$ python3 -q
>>> import numpy as np
>>> np.set_printoptions(precision=3, suppress=True, linewidth=200)
>>> rng = np.random.default_rng(87728)
>>> arr = rng.normal(size=(19, 5))
>>> arr = 10 * arr / np.linalg.norm(arr, axis=1, keepdims=True)
>>> arr
array([[ 1.885, -6.791, -3.383,  1.161, -6.126],
       [ 2.983,  5.124, -6.39 ,  2.904, -3.948],
       [-9.684, -0.079, -1.705, -1.245, -1.327],
       [-0.771, -2.719, -6.853,  3.78 , -5.546],
       [ 5.089, -6.529,  3.595,  4.301, -0.214],
       [ 5.564, -0.471, -3.3  ,  7.014, -2.956],
       [ 5.809, -4.108,  0.717, -6.146, -3.331],
       [ 0.636, -1.147,  4.104,  8.373, -3.367],
       [ 6.79 ,  5.57 ,  3.704,  2.475,  1.739],
       [ 0.226, -6.191, -4.79 , -0.652,  6.185],
       [ 1.761, -4.185,  7.213, -3.975,  3.399],
       [ 6.27 , -7.338, -1.66 ,  0.426,  1.977],
       [-7.123,  3.411,  0.389,  3.907, -4.714],
       [-1.984, -2.404,  6.315,  0.227,  7.096],
       [-5.277,  7.273,  1.553,  3.572,  2.021],
       [-5.506, -3.415,  1.754,  5.583,  4.876],
       [-2.081, -5.942,  3.659,  6.215,  2.888],
       [-3.939,  8.104, -0.066,  3.302, -2.812],
       [ 4.359,  6.789,  0.54 ,  2.01 ,  5.529]])
>>> P = arr @ np.linalg.solve(arr.T @ arr, arr.T)
>>> np.linalg.matrix_rank(np.eye(19) - P)
np.int64(14)
>>> np.allclose(P @ P, P)
True
>>> idx = rng.permutation(5)
>>> M2 = arr[:, idx] * rng.choice([-1, 1], 5)
>>> M2
array([[ 6.126,  1.161,  3.383, -6.791, -1.885],
       [ 3.948,  2.904,  6.39 ,  5.124, -2.983],
       [ 1.327, -1.245,  1.705, -0.079,  9.684],
       [ 5.546,  3.78 ,  6.853, -2.719,  0.771],
       [ 0.214,  4.301, -3.595, -6.529, -5.089],
       [ 2.956,  7.014,  3.3  , -0.471, -5.564],
       [ 3.331, -6.146, -0.717, -4.108, -5.809],
       [ 3.367,  8.373, -4.104, -1.147, -0.636],
       [-1.739,  2.475, -3.704,  5.57 , -6.79 ],
       [-6.185, -0.652,  4.79 , -6.191, -0.226],
       [-3.399, -3.975, -7.213, -4.185, -1.761],
       [-1.977,  0.426,  1.66 , -7.338, -6.27 ],
       [ 4.714,  3.907, -0.389,  3.411,  7.123],
       [-7.096,  0.227, -6.315, -2.404,  1.984],
       [-2.021,  3.572, -1.553,  7.273,  5.277],
       [-4.876,  5.583, -1.754, -3.415,  5.506],
       [-2.888,  6.215, -3.659, -5.942,  2.081],
       [ 2.812,  3.302,  0.066,  8.104,  3.939],
       [-5.529,  2.01 , -0.54 ,  6.789, -4.359]])
>>> U, _, Vh = np.linalg.svd(arr.T @ M2)
>>> np.round(U @ Vh, 3) + 0
array([[ 0.,  0.,  0.,  0., -1.],
       [ 0.,  0.,  0.,  1.,  0.],
       [ 0.,  0., -1.,  0.,  0.],
       [ 0.,  1.,  0.,  0.,  0.],
       [-1.,  0.,  0.,  0.,  0.]])
>>> np.round(np.linalg.lstsq(arr, M2)[0], 3) + 0
array([[ 0.,  0.,  0.,  0., -1.],
       [ 0.,  0.,  0.,  1.,  0.],
       [ 0.,  0., -1.,  0.,  0.],
       [ 0.,  1.,  0.,  0.,  0.],
       [-1.,  0.,  0.,  0.,  0.]])
